% python3 -q
>>> import numpy as np
>>> np.set_printoptions(precision=2, suppress=True, linewidth=160, floatmode="fixed")
>>> f = np.array([-5, -4, 9, -1])
>>> data = f[np.abs(np.subtract.outer(np.arange(4), np.arange(4)))]
>>> data
array([[-5, -4,  9, -1],
       [-4, -5, -4,  9],
       [ 9, -4, -5, -4],
       [-1,  9, -4, -5]])
>>> rng = np.random.default_rng(31313)
>>> other = data + rng.integers(-2, 3, (4, 3)) @ rng.integers(-2, 3, (3, 4))
>>> other
array([[ -5,  -2,   5,  -3],
       [ -5,  -1,  -2,  16],
       [  9, -10,  -7, -12],
       [  1,   3,   2,  -7]])
>>> np.linalg.matrix_rank(other - data, tol=1e-8)
np.int64(3)
>>> other - data
array([[ 0,  2, -4, -2],
       [-1,  4,  2,  7],
       [ 0, -6, -2, -8],
       [ 2, -6,  6, -2]])
>>> x = np.array([3, 1, 1, 0])
>>> rhs = other @ x
>>> b, lr = np.zeros(4), 1 / np.linalg.norm(other, 2) ** 2
>>> for i in range(30):
...     b -= lr * other.T @ (other @ b - rhs)
...     if i % 5 == 0: print(i, round(np.linalg.norm(other @ b - rhs), 2))
... 
0 13.33
5 8.85
10 5.96
15 4.06
20 2.84
25 2.08
>>> b
array([ 1.40,  1.37, -0.58, -0.62])
>>> E = np.loadtxt("run16.csv", delimiter=",")
>>> E
array([[ 1.00,  0.00,  0.00,  0.00,  0.00],
       [ 0.00,  0.50,  0.00,  0.00,  0.87],
       [ 0.00,  0.00,  1.00,  0.00,  0.00],
       [ 0.00,  0.00,  0.00,  1.00,  0.00],
       [ 0.00, -0.87,  0.00,  0.00,  0.50]])
>>> x = np.array([-1, 2, 1, 2, 1])
>>> round(float(np.linalg.norm(x)), 2), round(float(np.linalg.norm(E @ x)), 2)
(3.32, 3.32)
>>> round(np.linalg.det(E), 2)
np.float64(1.0)
>>> np.sort(np.abs(np.degrees(np.angle(np.linalg.eigvals(E)))))
array([ 0.00,  0.00,  0.00, 60.00, 60.00])
>>> np.linalg.inv(E)
array([[ 1.00,  0.00,  0.00,  0.00,  0.00],
       [-0.00,  0.50, -0.00, -0.00, -0.87],
       [ 0.00,  0.00,  1.00,  0.00,  0.00],
       [ 0.00,  0.00,  0.00,  1.00,  0.00],
       [ 0.00,  0.87,  0.00,  0.00,  0.50]])
>>> A = np.loadtxt("block6.csv", delimiter=",")
>>> A
array([[ 1.00, -1.00, -1.00,  1.00, -1.00,  1.00,  1.00, -1.00],
       [ 1.00, -1.00,  1.00, -1.00, -1.00,  1.00, -1.00,  1.00],
       [ 1.00,  1.00,  1.00,  1.00,  1.00,  1.00,  1.00,  1.00]])
>>> w1 = np.array([[-1, 2, 5, -4, -3],
...     [-4, 1, -4, 5, 5],
...     [3, -3, 2, -4, 5],
...     [2, 2, -1, 4, -3],
...     [-2, -3, 5, 0, -5],
...     [-1, 2, -3, 2, -5],
...     [3, 2, 1, -4, 3],
...     [-1, -3, -5, -2, -1]])
>>> b = np.array([2, 1, 0, 1, 0])
>>> hid = np.maximum(A @ w1 + b, 0)
>>> np.linalg.matrix_rank(hid)
np.int64(3)
>>> (hid > 0).mean(axis=0)
array([1.00, 0.67, 0.33, 0.00, 0.00])
>>> C = np.array([[-1, 2, 2], [-2, -3, -2], [0, -3, -3], [2, -2, -3], [3, -1, 0]])
>>> w1 @ C
array([[-20, -12,  -9],
       [ 27, -14, -13],
       [ 10,  12,  18],
       [ -7,  -4,  -9],
       [ -7,  -5, -13],
       [-14,   2,  -3],
       [ -6,   2,  11],
       [  0,  27,  25]])
